% ipython --no-banner

In [1]: import numpy as np

In [2]: from numpy import linalg as LA

In [3]: np.set_printoptions(precision=1, suppress=True, linewidth=140)

In [4]: tidy = lambda a: np.round(a, 1) + 0

In [5]: E = np.load("case4.npy")

In [6]: print(E)
[[1. 0. 0. 0. 0. 0. 0. 0. 0.]
 [0. 3. 2. 2. 2. 2. 3. 0. 3.]
 [0. 2. 1. 2. 3. 1. 0. 0. 0.]
 [0. 2. 0. 1. 2. 3. 1. 1. 0.]
 [0. 0. 1. 2. 1. 2. 2. 3. 0.]
 [0. 2. 1. 3. 3. 1. 3. 1. 0.]
 [0. 0. 3. 0. 1. 0. 0. 3. 2.]
 [0. 2. 2. 1. 2. 3. 3. 1. 1.]
 [0. 3. 0. 1. 2. 1. 3. 1. 2.]]

In [7]: # 2 groups of indices that never mix

In [8]: print(E @ E)
[[ 1.  0.  0.  0.  0.  0.  0.  0.  0.]
 [ 0. 30. 21. 25. 33. 23. 30. 22. 21.]
 [ 0. 14.  9. 17. 17. 18. 17. 12.  6.]
 [ 0. 16. 14. 19. 20. 17. 23. 14.  9.]
 [ 0. 16. 16. 15. 22. 20. 19. 16.  7.]
 [ 0. 18. 20. 19. 24. 24. 21. 23. 13.]
 [ 0. 18. 10. 13. 20. 16. 17.  8.  7.]
 [ 0. 23. 22. 24. 30. 20. 26. 21. 15.]
 [ 0. 21. 20. 17. 22. 19. 26. 20. 20.]]

In [9]: print(np.allclose(E @ E.T, E.T @ E))
False

In [10]: E.inv()
---------------------------------------------------------------------------
AttributeError                            Traceback (most recent call last)
Cell In[10], line 1
----> 1 E.inv()

AttributeError: 'numpy.ndarray' object has no attribute 'inv'

In [11]: print(np.trace(E))
11.0

In [12]: print((E - E.T) / 2)
[[ 0.   0.   0.   0.   0.   0.   0.   0.   0. ]
 [ 0.   0.   0.   0.   1.   0.   1.5 -1.   0. ]
 [ 0.   0.   0.   1.   1.   0.  -1.5 -1.   0. ]
 [ 0.   0.  -1.   0.   0.   0.   0.5  0.  -0.5]
 [ 0.  -1.  -1.   0.   0.  -0.5  0.5  0.5 -1. ]
 [ 0.   0.   0.   0.   0.5  0.   1.5 -1.  -0.5]
 [ 0.  -1.5  1.5 -0.5 -0.5 -1.5  0.   0.  -0.5]
 [ 0.   1.   1.   0.  -0.5  1.   0.   0.   0. ]
 [ 0.   0.   0.   0.5  1.   0.5  0.5  0.   0. ]]

In [13]: LA.determinant(E)
---------------------------------------------------------------------------
AttributeError                            Traceback (most recent call last)
Cell In[13], line 1
----> 1 LA.determinant(E)

AttributeError: module 'numpy.linalg' has no attribute 'determinant'
